$ python3 -q
>>> import numpy as np
>>> from numpy import linalg as LA
>>> np.set_printoptions(suppress=True, linewidth=140)
>>> X = np.minimum.outer(np.arange(1, 6), np.arange(1, 6)) * 5
>>> print(X)
[[ 5  5  5  5  5]
 [ 5 10 10 10 10]
 [ 5 10 15 15 15]
 [ 5 10 15 20 20]
 [ 5 10 15 20 25]]
>>> # equal to its transpose
>>> low = LA.cholesky(X)
>>> print(np.round(X / np.sqrt(np.outer(np.diag(X), np.diag(X))), 1))
[[1.  0.7 0.6 0.5 0.4]
 [0.7 1.  0.8 0.7 0.6]
 [0.6 0.8 1.  0.9 0.8]
 [0.5 0.7 0.9 1.  0.9]
 [0.4 0.6 0.8 0.9 1. ]]
>>> print(np.round(np.prod(np.diag(low)) ** 2, 1), round(float(LA.det(X)), 1))
3125.0 3125.0
>>> print(LA.eigvalsh(X).min() > 0)
True
>>> print(low.round(1))
[[2.2 0.  0.  0.  0. ]
 [2.2 2.2 0.  0.  0. ]
 [2.2 2.2 2.2 0.  0. ]
 [2.2 2.2 2.2 2.2 0. ]
 [2.2 2.2 2.2 2.2 2.2]]
>>> Q, evecs = LA.qr(low[:, :3])[0], LA.qr(low[:, 3:])[0]
>>> sig = LA.svd(Q.T @ evecs, compute_uv=False)
>>> print(np.round(np.degrees(np.arccos(sig.clip(0, 1))), 1))
[35.3 90. ]
>>> print(np.round(LA.norm(Q @ Q.T - evecs @ evecs.T, 2), 1))
1.0
>>> feats = np.loadtxt("arr.csv", delimiter=",")
>>> print(feats)
[[-1.  19.  -1.5]
 [ 0.2 -7.   1.1]
 [-1.4 -7.   0.1]]
>>> # column 1 dominates
>>> A2 = LA.inv(feats)
>>> print(np.allclose(A2, feats.T))
False
>>> print(np.round(feats @ A2, 1) + 0)
[[1. 0. 0.]
 [0. 1. 0.]
 [0. 0. 1.]]
>>> print(A2.round(1) + 0)
[[-0.4 -0.4 -0.5]
 [ 0.1  0.1  0. ]
 [ 0.6  1.7 -0.2]]
>>> print(round(LA.slogdet(feats)[0], 1))
-1.0
>>> print(np.round(LA.det(feats) * A2, 1))
[[  7.    8.6  10.4]
 [ -1.6  -2.2   0.8]
 [-11.2 -33.6   3.2]]
>>> print(np.round(LA.inv(A2), 1))
[[-1.  19.  -1.5]
 [ 0.2 -7.   1.1]
 [-1.4 -7.   0.1]]
>>> print(np.round(LA.cond(feats), 1))
40.1
>>> A2 = feats / np.sqrt((feats ** 2).mean(axis=1, keepdims=True))
>>> print(LA.matrix_rank(A2) == LA.matrix_rank(feats))
True
>>> print(A2[2].round(1) + 0)
[-0.3 -1.7  0. ]
>>> print(np.round(LA.norm(A2, axis=1), 1))
[1.7 1.7 1.7]
>>> T = np.stack([feats, -2 * feats, feats[::-1]])
>>> print(np.round(np.einsum("bij,cij->bc", T, T), 1))
[[ 465.5 -930.9 -213.2]
 [-930.9 1861.9  426.5]
 [-213.2  426.5  465.5]]
>>> print(np.round(LA.norm(T, axis=(1, 2)), 1))
[21.6 43.1 21.6]
>>> rng = np.random.default_rng(6436)
>>> idx = rng.permutation(3)
>>> print(idx)
[2 1 0]
>>> A2 = feats[idx][:, idx]
>>> print(np.round(np.sort(np.abs(LA.eigvals(A2))), 1))
[1.7 1.7 7.2]
>>> print(np.trace(A2))
-7.9
>>> t = rng.uniform(0, 2 * np.pi, 12)
>>> Q, _ = LA.qr(np.array([[0.1, 0.2], [1.4, 0.3], [-0.2, -0.5]]))
>>> E = 3 * np.c_[np.cos(t), np.sin(t)] @ Q.T
>>> print(E.round(1))
[[-0.8 -2.   2. ]
 [-0.6 -2.6  1.4]
 [ 0.4  2.9 -0.8]
 [-0.3 -2.9  0.8]
 [-1.  -1.1  2.6]
 [ 1.1 -0.6 -2.7]
 [ 0.8 -2.1 -2. ]
 [ 0.6  2.5 -1.5]
 [ 1.1  0.7 -2.7]
 [-0.9  1.7  2.3]
 [ 1.1  0.2 -2.8]
 [ 1.   1.1 -2.6]]
>>> # null space of dimension 1
>>> Xc = E - E.mean(axis=0)
>>> Uu, sig, VT = LA.svd(Xc, full_matrices=False)
>>> print(np.abs(Uu[:, 0]).argmax())
4
>>> print(np.round(Xc.mean(axis=0), 1) + 0)
[0. 0. 0.]
>>> print(round((sig ** 2).sum() ** 2 / (sig ** 4).sum(), 1))
1.8
>>> print(np.round(sig ** 2 / (sig ** 2).sum(), 1) + 0)
[0.7 0.3 0. ]
>>> print(np.round(VT[0] * np.sign(VT[0, np.abs(VT[0]).argmax()]), 1))
[-0.3 -0.5  0.8]
